$ python3 -q
>>> import numpy as np
>>> np.set_printoptions(precision=4, suppress=True, linewidth=140)
>>> K = np.loadtxt("w.csv", delimiter=",")
>>> K
array([[-0.0022,  0.2458, -0.0176, -6.8593,  0.6873, -0.0046, -0.0003,  0.0006,  0.0001, -0.0038, -0.004 ,  0.0056, -0.7211,  0.4857,
         0.0946],
       [-0.0014,  0.5701, -0.0082,  4.7074,  0.3358,  0.0464,  0.    ,  0.0013,  0.0003, -0.008 ,  0.0095,  0.0046, -0.1135,  1.9894,
         0.1091],
       [ 0.0013,  3.3216, -0.0533,  6.8597, -0.2613,  0.0941, -0.0007, -0.0011, -0.0003, -0.0249,  0.0016, -0.0024,  0.1776,  1.5996,
        -0.0011],
       [ 0.0003, -0.4598,  0.0384,  5.9764, -0.3199,  0.0196, -0.0006, -0.001 ,  0.0006, -0.0073, -0.0027,  0.0011,  0.219 ,  0.3021,
         0.1259],
       [ 0.0028, -0.494 , -0.0157, -3.7726,  0.4474, -0.1699, -0.0008,  0.0006,  0.0001,  0.0155,  0.0145,  0.0031,  0.0217,  0.0266,
        -0.1176],
       [-0.0013,  0.0738,  0.0455,  4.3603, -0.2237,  0.1388, -0.0012, -0.0007,  0.0002,  0.0232,  0.0109, -0.0005, -0.8431, -3.0645,
         0.0324],
       [-0.0002,  1.2093,  0.0872, -4.7419, -0.3118, -0.0705,  0.    , -0.0001, -0.0001,  0.004 ,  0.001 , -0.0062,  0.9477, -2.7435,
         0.0258],
       [-0.0001, -0.2292,  0.0737, -1.2187, -0.2558,  0.0593,  0.0002,  0.0002,  0.    , -0.0059, -0.0142, -0.0032,  0.6975, -0.6216,
         0.1011],
       [-0.003 ,  0.5399, -0.0657,  1.18  ,  0.4689, -0.0614,  0.0004, -0.0002,  0.0005,  0.0263,  0.0023,  0.0066, -0.2702,  0.3823,
        -0.2765],
       [ 0.0023,  0.8283,  0.0523,  0.3138,  0.0753,  0.0649,  0.0018,  0.    , -0.0004, -0.0299,  0.0043, -0.0022, -0.0605,  0.2004,
        -0.1126],
       [ 0.0023,  1.6747, -0.0072, -3.7743,  0.0777, -0.0034, -0.001 , -0.001 ,  0.0004,  0.0125, -0.0071, -0.0033, -0.0835, -0.3941,
        -0.1379],
       [ 0.0001, -0.0713,  0.0182, -8.7395, -0.0629, -0.0608,  0.    ,  0.    , -0.0001, -0.0073, -0.0059, -0.0098, -0.0739,  0.056 ,
        -0.1859],
       [ 0.0006,  1.9125, -0.0657, -5.2949,  0.0841, -0.0563, -0.0005, -0.0006,  0.0005,  0.016 ,  0.0196,  0.006 ,  0.737 ,  2.368 ,
        -0.2073],
       [ 0.0001, -0.0853,  0.0313, -6.441 ,  0.1052,  0.0491, -0.0019, -0.0002,  0.0002,  0.0324, -0.0158, -0.0082,  0.2073,  0.1856,
         0.    ],
       [ 0.0001, -0.5721, -0.0492, -4.255 ,  0.0073,  0.1252, -0.0008, -0.0001, -0.0001,  0.018 ,  0.0126,  0.0113,  0.3622, -0.6058,
         0.0672],
       [ 0.    , -0.2424, -0.0605, -8.1438,  0.0145,  0.0878, -0.0004, -0.001 , -0.0003,  0.0261,  0.0032,  0.0115, -0.1325, -1.0727,
        -0.1225],
       [-0.0002, -1.6553, -0.0118, -5.0815,  0.0287, -0.0448,  0.0005, -0.0008, -0.0006, -0.0052, -0.0117,  0.0051,  0.4287,  1.8551,
        -0.1127],
       [-0.0007,  1.4194, -0.0098,  3.1015,  0.7049, -0.087 , -0.0019,  0.0001,  0.0001,  0.0236,  0.0084,  0.0038,  0.2088,  0.0599,
         0.0177],
       [ 0.0007,  0.7047, -0.0057, -5.9191,  0.4917, -0.0772,  0.0008,  0.001 ,  0.0005, -0.0052,  0.0208,  0.0054, -0.8424,  1.0377,
         0.1112],
       [-0.0034,  0.5616, -0.0331,  1.7809, -0.4659,  0.1467, -0.0014,  0.0003,  0.0003,  0.0173, -0.0032, -0.0049,  1.5089, -3.6266,
         0.0503],
       [-0.0026,  0.0534,  0.0353,  2.8266,  0.0075,  0.0379, -0.0008, -0.0007,  0.0004,  0.0088,  0.0068,  0.0041,  0.0017, -2.1314,
        -0.3685],
       [-0.0004, -0.3096, -0.0014,  5.2259, -0.0342, -0.0313,  0.0011, -0.0004,  0.    ,  0.0218, -0.0063,  0.0088,  0.194 ,  0.5347,
        -0.0729],
       [ 0.0001,  1.1859, -0.0263, -2.5682,  0.6683, -0.0456, -0.0003,  0.0004, -0.0004,  0.0057, -0.013 , -0.0042, -1.151 ,  1.3083,
         0.1419],
       [ 0.0004, -1.4873, -0.0144, -1.6583,  0.0651,  0.0786, -0.0003,  0.0007,  0.0001, -0.0094,  0.0064,  0.0117, -0.7839, -1.208 ,
        -0.083 ],
       [-0.0002,  0.1483,  0.0046,  0.4921, -0.069 ,  0.0277,  0.0015, -0.0006, -0.0002, -0.0092, -0.0131, -0.0043, -1.2472,  3.5311,
        -0.0903],
       [-0.0029, -0.2782,  0.0527,  0.6081,  0.3586,  0.0286, -0.0003,  0.    , -0.0001, -0.0059, -0.0024,  0.0004, -0.0284, -1.0469,
        -0.0894],
       [-0.0017,  1.3113,  0.089 ,  4.5964,  0.2391, -0.1129,  0.    ,  0.0009, -0.0003,  0.0045,  0.0114,  0.0022,  1.0438,  4.514 ,
        -0.0439],
       [ 0.0024, -1.1124, -0.0253, -0.4335, -0.1557,  0.0957,  0.0019,  0.0004,  0.0001, -0.0139,  0.001 , -0.0003, -0.4365,  1.1677,
         0.0916],
       [ 0.0024,  1.0695, -0.0509,  0.2616,  0.5151, -0.0054, -0.0001,  0.0002, -0.0002,  0.0167, -0.0119,  0.0029, -0.5299, -2.0037,
         0.2773],
       [ 0.0012,  0.079 , -0.0292,  1.0554,  0.2215, -0.0743,  0.0018, -0.0012, -0.0002, -0.0054, -0.0083, -0.0065, -0.3864, -2.7163,
         0.1145],
       [-0.0009, -2.5943, -0.0384, -1.8404, -0.2262,  0.0586, -0.0021, -0.0016, -0.0001, -0.0176, -0.0086, -0.001 ,  0.8562, -1.1871,
         0.1829],
       [ 0.0003, -1.1966,  0.0768, -3.6069, -0.0751,  0.0148,  0.0004,  0.0002,  0.0006,  0.003 ,  0.0016,  0.0047,  0.0419,  0.1098,
         0.0857],
       [ 0.0024,  0.4241,  0.0105, -1.6383,  0.3103, -0.0373,  0.0013,  0.    , -0.0003, -0.0128, -0.0088,  0.0056, -0.7423, -0.6526,
        -0.1652],
       [ 0.0017, -0.0267, -0.0127,  0.2519,  0.0233,  0.0177, -0.0002,  0.0005,  0.0003,  0.0203,  0.0042, -0.005 , -0.3178, -2.7138,
        -0.3501],
       [ 0.0012,  2.5803, -0.0081,  5.5841,  0.0443,  0.0049,  0.0006,  0.0002,  0.    , -0.0008, -0.0084,  0.0032, -0.1059, -0.6008,
        -0.1936],
       [ 0.0014,  1.0417, -0.0203, -3.4712,  0.576 ,  0.1308, -0.0006, -0.0003,  0.    ,  0.0057,  0.0172, -0.0032, -0.7799,  4.5185,
        -0.3284],
       [ 0.0003,  0.2407, -0.0508,  1.5985,  0.2044, -0.0453, -0.0014, -0.0004, -0.0001,  0.0163,  0.0008, -0.0136, -0.346 , -3.2755,
        -0.1028],
       [ 0.0018,  0.0273, -0.0234,  2.1966,  0.1253, -0.1621,  0.001 , -0.0002,  0.0001,  0.0006,  0.0095,  0.0042, -0.5364, -1.2428,
        -0.0638],
       [ 0.0012,  1.7199, -0.0227,  8.8046, -0.1122,  0.0182, -0.0003, -0.0007, -0.0006,  0.0235,  0.0045, -0.0011,  1.8914, -4.2186,
         0.0161],
       [-0.0003,  1.8066,  0.0778,  2.0093,  0.7073,  0.0431,  0.0005, -0.0005,  0.0001,  0.0205,  0.0032, -0.0036,  0.1197, -0.1706,
        -0.1111],
       [ 0.0023,  1.1285, -0.098 ,  7.7709, -0.2833, -0.0896, -0.0004, -0.0003, -0.0004,  0.005 ,  0.0216, -0.0007,  0.7219, -3.0079,
         0.061 ],
       [-0.0004, -0.4073,  0.0283, -4.678 ,  0.2793, -0.0211,  0.0005, -0.0002, -0.0002,  0.0267, -0.0149,  0.0039, -0.5769, -1.5945,
        -0.2125],
       [ 0.0021,  1.3532, -0.0323,  1.901 ,  0.4012,  0.0854,  0.0014,  0.0004,  0.0003,  0.0076,  0.0036,  0.0001, -0.6779, -2.2219,
         0.0205],
       [-0.0001,  1.3524,  0.015 ,  1.5584, -0.3661, -0.0202, -0.0011, -0.0006, -0.0002, -0.0439,  0.0048,  0.0007,  0.4673,  3.5561,
         0.0809]])
>>> gram = np.cov(K, rowvar=False)
>>> np.argsort(-K.std(axis=0).round(6), kind="stable")
array([ 3, 13,  1, 12,  4, 14,  5,  2,  9, 10, 11,  0,  6,  7,  8])
>>> np.round(np.corrcoef(K[:, 10], K[:, 8])[0, 1], 4)
np.float64(0.2462)
>>> np.round(np.linalg.eigvalsh(gram)[::-1], 4) + 0
array([19.7923,  4.3161,  1.0528,  0.4381,  0.0625,  0.0206,  0.0052,  0.0019,  0.0002,  0.0001,  0.    ,  0.    ,  0.    ,  0.    ,
        0.    ])
>>> np.argwhere(np.triu(np.abs(np.corrcoef(K.T)) > 0.8, 1))
array([], shape=(0, 2), dtype=int64)
>>> np.median(K, axis=0)
array([ 0.0001,  0.2432, -0.0108,  0.2877,  0.0702,  0.0099, -0.0003, -0.0002,  0.    ,  0.0047,  0.0016,  0.0006, -0.0672, -0.2823,
       -0.0225])
